$ python -q
>>> import numpy as np
>>> np.set_printoptions(suppress=True, linewidth=120)
>>> X = np.load("dump.npy")
>>> X.round(1) + 0
array([[ 0. ,  0.2,  0.9,  0.3],
       [ 0.4, -0.9,  0.2, -0.1],
       [-0.9, -0.4,  0.1,  0. ],
       [ 0. , -0.1, -0.3,  1. ]])
>>> np.round(X @ X.T, 1) + 0
array([[1., 0., 0., 0.],
       [0., 1., 0., 0.],
       [0., 0., 1., 0.],
       [0., 0., 0., 1.]])
>>> np.round(np.linalg.norm(X, axis=0), 1)
array([1., 1., 1., 1.])
>>> np.round(X.T @ X, 1) + 0
array([[1., 0., 0., 0.],
       [0., 1., 0., 0.],
       [0., 0., 1., 0.],
       [0., 0., 0., 1.]])
>>> left, sig = np.linalg.svd(X)
Traceback (most recent call last):
  File "<python-input-7>", line 1, in <module>
    left, sig = np.linalg.svd(X)
    ^^^^^^^^^
ValueError: too many values to unpack (expected 2)
>>> left, sig, VT = np.linalg.svd(X, full_matrices=False)
>>> np.round(np.cumsum(sig ** 2) / np.sum(sig ** 2), 1)
array([0.3, 0.5, 0.8, 1. ])
>>> np.round(left.T @ X @ VT.T, 1) + 0
array([[1., 0., 0., 0.],
       [0., 1., 0., 0.],
       [0., 0., 1., 0.],
       [0., 0., 0., 1.]])
>>> np.allclose(left * sig @ VT, X)
True
>>> np.round(np.sqrt((sig ** 2).sum()), 1), round(np.linalg.norm(X), 1)
(np.float64(2.0), np.float64(2.0))
>>> sig.round(1)
array([1., 1., 1., 1.])
>>> P = np.triu(np.array([[2, -1, -2, -2], [3, 3, -3, 3], [2, -1, -3, -3], [3, -3, 0, 0]]), 1) + np.eye(4)
>>> M2 = P @ X @ np.linalg.inv(P)
>>> np.round(np.poly(M2), 1) + 0
array([ 1. , -0.2,  0. ,  0.2, -1. ])
>>> round(np.linalg.det(M2), 1)
np.float64(-1.0)
>>> np.round(P @ X - X @ P, 1)
array([[ 1.3,  2. ,  0.7,  0.5],
       [ 2.7,  1.4, -2.8,  7. ],
       [ 0. , -0.5, -2.3, -3.1],
       [ 0. ,  0. , -0.4, -0.4]])
>>> M2 = np.array([[3, 0, -1, 3, -3, 0],
...     [-1, -3, -3, 2, 2, -3],
...     [0, 2, 2, 2, 1, 1],
...     [0, 2, -3, 2, -3, 3],
...     [1, 2, 3, 3, 0, 3],
...     [1, 3, 2, -2, 0, -3]])
>>> m1 = np.triu(M2)
>>> m1
array([[ 3,  0, -1,  3, -3,  0],
       [ 0, -3, -3,  2,  2, -3],
       [ 0,  0,  2,  2,  1,  1],
       [ 0,  0,  0,  2, -3,  3],
       [ 0,  0,  0,  0,  0,  3],
       [ 0,  0,  0,  0,  0, -3]])
>>> round(np.linalg.norm(m1, 2) / np.linalg.norm(m1), 1)
np.float64(0.7)
>>> [round(float(x), 1) for x in np.linalg.svd(m1, compute_uv=False)[:3]]
[7.3, 6.0, 3.6]
>>> np.argsort(-np.linalg.norm(m1, axis=0).round(6), kind="stable")[:3]
array([5, 4, 3])
>>> np.linalg.cond(m1) > 100
np.True_
